$ ipython --no-banner

In [1]: import numpy as np

In [2]: np.set_printoptions(precision=2, suppress=True, linewidth=120)

In [3]: rd = lambda a: np.round(a, 2) + 0

In [4]: M = np.load("m.npy")

In [5]: print(M)
[[ 4.  0.  0.  0.  0.]
 [ 0.  5. -2.  0.  2.]
 [ 0. -2.  8.  0. -4.]
 [ 0.  0.  0.  4.  0.]
 [ 0.  2. -4.  0.  8.]]

In [6]: Q, vecs = np.linalg.qr(M[:, :2])[0], np.linalg.qr(M[:, 2:])[0]

In [7]: sigma = np.linalg.svd(Q.T @ vecs, compute_uv=False)

In [8]: print((sigma > 0.9).sum())
0

In [9]: print(rd(np.linalg.det(M)))
3328.0

In [10]: print(np.flatnonzero(np.linalg.matrix_power((M != 0) + (M.T != 0) + np.eye(5), 5)[4]))
[1 2 4]

In [11]: ev, vecs = np.linalg.eigh(M)

In [12]: print(np.abs(vecs[:, -1]).round(6).argmax())
2

In [13]: print(rd(np.linalg.svd(M, compute_uv=False)))
[13.  4.  4.  4.  4.]

In [14]: print(rd(np.linalg.eigvalsh(M @ M)))
[ 16.  16.  16.  16. 169.]

In [15]: print(rd(np.abs(vecs[:, -1])))
[0.   0.33 0.67 0.   0.67]

In [16]: print((ev > 1e-8).sum(), (ev < -1e-8).sum())
5 0

In [17]: print(rd(vecs @ np.diag(ev) @ vecs.T))
[[ 4.  0.  0.  0.  0.]
 [ 0.  5. -2.  0.  2.]
 [ 0. -2.  8.  0. -4.]
 [ 0.  0.  0.  4.  0.]
 [ 0.  2. -4.  0.  8.]]

In [18]: print(rd(ev))
[ 4.  4.  4.  4. 13.]

In [19]: print(rd(vecs.T @ vecs))
[[1. 0. 0. 0. 0.]
 [0. 1. 0. 0. 0.]
 [0. 0. 1. 0. 0.]
 [0. 0. 0. 1. 0.]
 [0. 0. 0. 0. 1.]]

In [20]: print(np.unique(ev.round(6) + 0, return_counts=True)[1])
[4 1]

In [21]: vec = np.ones(5)

In [22]: for _ in range(4):
    ...:     vec = M @ vec
    ...:     vec /= np.linalg.norm(vec)
    ...:     print(round(vec @ M @ vec, 2))
    ...: 
5.74
10.45
12.68
12.97

In [23]: print(rd(np.linalg.eigvalsh(M)[-1]))
13.0

In [24]: mat = np.loadtxt("layer2.csv", delimiter=",")

In [25]: print(mat)
[[  1.   2.   5.  -3.  -6. -15.]
 [  4.   4.   3. -12. -12.  -9.]
 [  5.   4.   2. -15. -12.  -6.]
 [  1.   2.   5.   0.   0.   0.]
 [  4.   4.   3.   0.   0.   0.]
 [  5.   4.   2.   0.   0.   0.]]

In [26]: A2 = mat / np.linalg.norm(mat, axis=1, keepdims=True)

In [27]: C2 = A2 @ A2.T

In [28]: print(rd(C2))
[[1.   0.77 0.63 0.32 0.24 0.2 ]
 [0.77 1.   0.98 0.24 0.32 0.31]
 [0.63 0.98 1.   0.2  0.31 0.32]
 [0.32 0.24 0.2  1.   0.77 0.63]
 [0.24 0.32 0.31 0.77 1.   0.98]
 [0.2  0.31 0.32 0.63 0.98 1.  ]]

In [29]: print((np.abs(C2) > 0.9).astype(int))
[[1 0 0 0 0 0]
 [0 1 1 0 0 0]
 [0 1 1 0 0 0]
 [0 0 0 1 0 0]
 [0 0 0 0 1 1]
 [0 0 0 0 1 1]]

In [30]: print(rd(np.linalg.norm(A2, axis=1)))
[1. 1. 1. 1. 1. 1.]

In [31]: rng = np.random.default_rng(74)

In [32]: A2 = mat + rng.integers(-2, 3, (6, 4)) @ rng.integers(-2, 3, (4, 6))

In [33]: print(A2)
[[  1.  -2.  11. -10.  -4. -12.]
 [ 10.   1.   1. -12. -12.  -6.]
 [  1.   2.   2. -19. -10.  -8.]
 [ -5.   0.  -5.  -1.   3.  -7.]
 [  8.  -5.   1.  -7.   2.   2.]
 [  5.   0.  -4.  -3.   4.  -1.]]

In [34]: print(np.abs(A2 - mat).sum(axis=1))
[22. 14. 14. 29. 26. 18.]

In [35]: print(np.linalg.matrix_rank(A2 - mat, tol=1e-8))
4

In [36]: print(rd(np.linalg.svd(A2 - mat, compute_uv=False)))
[16.99 16.14  9.85  2.17  0.    0.  ]

In [37]: def softmax(z):
    ...:     e = np.exp(z - z.max(axis=-1, keepdims=True))
    ...:     return e / e.sum(axis=-1, keepdims=True)
    ...: 

In [38]: print(rd(softmax(mat).sum(axis=1)))
[1. 1. 1. 1. 1. 1.]

In [39]: print(rd(softmax(10 * mat[2])))
[1. 0. 0. 0. 0. 0.]

In [40]: print(rd(softmax(mat[2])))
[0.71 0.26 0.04 0.   0.   0.  ]

In [41]: scores = mat @ mat.T / np.sqrt(6)

In [42]: print(rd(softmax(scores)[2] @ mat))
[  5.   4.   2. -15. -12.  -6.]

In [43]: print((mat - mat.T) / 2)
[[  0.   -1.    0.   -2.   -5.  -10. ]
 [  1.    0.   -0.5  -7.   -8.   -6.5]
 [  0.    0.5   0.  -10.   -7.5  -4. ]
 [  2.    7.   10.    0.    0.    0. ]
 [  5.    8.    7.5   0.    0.    0. ]
 [ 10.    6.5   4.    0.    0.    0. ]]

In [44]: print(rd(np.linalg.det(mat)))
2700.0

In [45]: K = np.load("sample9.npy")

In [46]: print(K)
[[ 2.7   1.5   0.2  -2.3   4.62]
 [-0.3   2.    0.3   2.2  -4.09]
 [-0.3  -0.6   1.    0.7  -1.08]
 [ 0.3  -1.8  -0.2  -0.8   1.83]
 [ 0.4  -0.6  -0.6   0.2  -0.47]
 [-0.5  -0.9  -0.3   0.    0.39]
 [ 1.4  -0.6  -2.3   0.5  -0.36]
 [ 1.5   0.4  -0.8   1.4  -2.47]
 [-0.5  -0.5   0.1  -0.8   1.54]
 [ 1.4   0.2   0.1  -1.8   3.66]
 [ 0.5   0.2   0.5  -1.6   3.52]
 [-0.3   0.4   0.9   2.2  -3.95]
 [-1.6  -0.3   0.5   0.6  -1.51]
 [-1.    1.3  -0.2  -0.2   0.04]
 [ 0.4   1.5   0.8   0.8  -1.14]
 [-0.4  -0.4  -0.9   1.1  -2.03]
 [ 0.3   0.8   0.2  -1.1   2.15]
 [-0.9  -0.5  -0.3  -0.4   0.55]
 [ 0.1  -1.2   0.1  -1.8   3.91]
 [-2.7   0.    1.7   0.3  -0.44]
 [-0.8  -1.   -0.2  -0.5   1.25]
 [ 0.   -0.2  -1.2   0.2  -0.56]
 [ 0.4  -1.3   0.1   0.5  -0.86]
 [ 1.3   0.   -0.9   0.2  -0.6 ]
 [ 0.8  -1.    0.2  -0.1   0.4 ]
 [ 1.   -0.7   1.3   0.1  -0.53]
 [-0.2  -0.8   1.   -0.9   1.87]]

In [47]: z = K[:, 4] > np.median(K[:, 4])

In [48]: f = K[z].mean(axis=0) - K[~z].mean(axis=0)

In [49]: print(np.argsort(-np.abs(f).round(6), kind="stable"))
[4 3 1 0 2]

In [50]: print(rd(f))
[ 0.11 -0.26  0.1  -1.73  3.41]

In [51]: print(z.astype(int))
[1 0 0 1 0 1 0 0 1 1 1 0 0 1 0 0 1 1 1 0 1 0 0 0 1 0 1]

In [52]: print(rd((((K - K.mean(axis=0)) @ f > 0) == z).mean()))
0.96

In [53]: print(((K - K.mean(axis=0)) @ f > 0).astype(int))
[1 0 0 1 0 1 0 0 1 1 1 0 0 0 0 0 1 1 1 0 1 0 0 0 1 0 1]

In [54]: f, g = K[14], K[2]

In [55]: print(rd(f @ f))
4.99

In [56]: pr = (f @ g) / (f @ f) * f

In [57]: print(rd(np.outer(f, g)))
[[-0.12 -0.24  0.4   0.28 -0.43]
 [-0.45 -0.9   1.5   1.05 -1.62]
 [-0.24 -0.48  0.8   0.56 -0.86]
 [-0.24 -0.48  0.8   0.56 -0.86]
 [ 0.34  0.68 -1.14 -0.8   1.23]]

In [58]: print((g - pr) @ f)
0.0

In [59]: print(np.linalg.matrix_rank(np.outer(f, g)))
1

In [60]: Xc = K - K.mean(axis=0)

In [61]: vecs = np.linalg.svd(Xc)[2][:4]

In [62]: A2 = Xc - Xc @ vecs.T @ vecs

In [63]: print(rd(np.diag(vecs.T @ vecs)))
[1.   1.   1.   0.21 0.79]

In [64]: print(rd(np.linalg.norm(A2) / np.linalg.norm(Xc)))
0.04

In [65]: print(np.linalg.norm(A2, axis=1).round(6).argmax())
25

In [66]: print(rd(np.cov(Xc @ vecs.T, rowvar=False)))
[[6.29 0.   0.   0.  ]
 [0.   1.29 0.   0.  ]
 [0.   0.   0.9  0.  ]
 [0.   0.   0.   0.42]]

In [67]: Xc = K - K.mean(axis=1)
ValueError: operands could not be broadcast together with shapes (27,5) (27,) 


In [68]: Xc = K - K.mean(axis=0)

In [69]: U, sigma, Vh = np.linalg.svd(Xc, full_matrices=False)

In [70]: print(rd(sigma))
[12.78  5.79  4.85  3.3   0.59]

In [71]: print(rd(Vh[0] * np.sign(Vh[0, np.abs(Vh[0]).argmax()])))
[ 0.15 -0.07  0.01 -0.45  0.88]

In [72]: print(np.abs(Vh[0]).argmax())
4

In [73]: W0 = np.load("data.npy")

In [74]: print(W0)
[[  4.81   6.35  -3.78  -3.9   -0.69]
 [ -2.97   7.32  -6.28 -16.02  -7.42]
 [  5.79   4.82  -5.88  -3.58  -1.77]
 [  5.43   6.8   -5.66  -2.75  -0.05]
 [  7.29  14.48  -2.82  -8.97   0.13]
 [  7.82  13.95  -1.68  -8.77  -2.12]
 [  8.85  14.26  -0.34  -9.13  -1.21]
 [ -1.94   6.88  -5.83 -15.76  -6.7 ]
 [  4.36   6.57  -5.18  -2.85  -2.75]
 [ -1.5    5.75  -5.17 -15.18  -6.1 ]
 [  5.54   6.39  -5.31  -3.62  -4.51]
 [ -0.85   7.95  -5.24 -13.77  -6.45]
 [  8.09  13.68  -2.37  -6.53  -1.04]
 [ -1.5    5.98  -6.29 -12.91  -4.15]
 [  7.85   4.98  -6.15  -2.03  -0.78]
 [  7.44  15.33  -1.04  -7.34  -0.95]
 [  4.34   7.09  -4.99  -2.62  -1.98]
 [  4.77   8.61  -4.75  -4.7   -0.88]
 [  6.1   13.    -2.76  -8.03  -1.98]
 [  8.02  12.92  -2.2   -8.17  -2.48]
 [  7.07  14.89  -1.76  -9.46  -0.24]
 [  7.32  13.86  -1.25  -8.34  -1.25]]

In [75]: Q, R = np.linalg.qr(W0)

In [76]: print(rd(np.abs(np.diag(R))))
[27.85 24.53 14.61  8.37  5.01]

In [77]: print(rd(R))
[[-27.85 -41.88  10.62  20.44   3.54]
 [  0.   -24.53   9.84  35.3   12.29]
 [  0.     0.    14.61   8.65   7.45]
 [  0.     0.     0.    -8.37  -2.87]
 [  0.     0.     0.     0.    -5.01]]

In [78]: print(Q.shape, R.shape)
(22, 5) (5, 5)

In [79]: print(rd(Q.T @ Q))
[[1. 0. 0. 0. 0.]
 [0. 1. 0. 0. 0.]
 [0. 0. 1. 0. 0.]
 [0. 0. 0. 1. 0.]
 [0. 0. 0. 0. 1.]]

In [80]: print(rd(np.trace(Q @ Q.T)))
5.0

In [81]: print(rd(Q @ R))
[[  4.81   6.35  -3.78  -3.9   -0.69]
 [ -2.97   7.32  -6.28 -16.02  -7.42]
 [  5.79   4.82  -5.88  -3.58  -1.77]
 [  5.43   6.8   -5.66  -2.75  -0.05]
 [  7.29  14.48  -2.82  -8.97   0.13]
 [  7.82  13.95  -1.68  -8.77  -2.12]
 [  8.85  14.26  -0.34  -9.13  -1.21]
 [ -1.94   6.88  -5.83 -15.76  -6.7 ]
 [  4.36   6.57  -5.18  -2.85  -2.75]
 [ -1.5    5.75  -5.17 -15.18  -6.1 ]
 [  5.54   6.39  -5.31  -3.62  -4.51]
 [ -0.85   7.95  -5.24 -13.77  -6.45]
 [  8.09  13.68  -2.37  -6.53  -1.04]
 [ -1.5    5.98  -6.29 -12.91  -4.15]
 [  7.85   4.98  -6.15  -2.03  -0.78]
 [  7.44  15.33  -1.04  -7.34  -0.95]
 [  4.34   7.09  -4.99  -2.62  -1.98]
 [  4.77   8.61  -4.75  -4.7   -0.88]
 [  6.1   13.    -2.76  -8.03  -1.98]
 [  8.02  12.92  -2.2   -8.17  -2.48]
 [  7.07  14.89  -1.76  -9.46  -0.24]
 [  7.32  13.86  -1.25  -8.34  -1.25]]
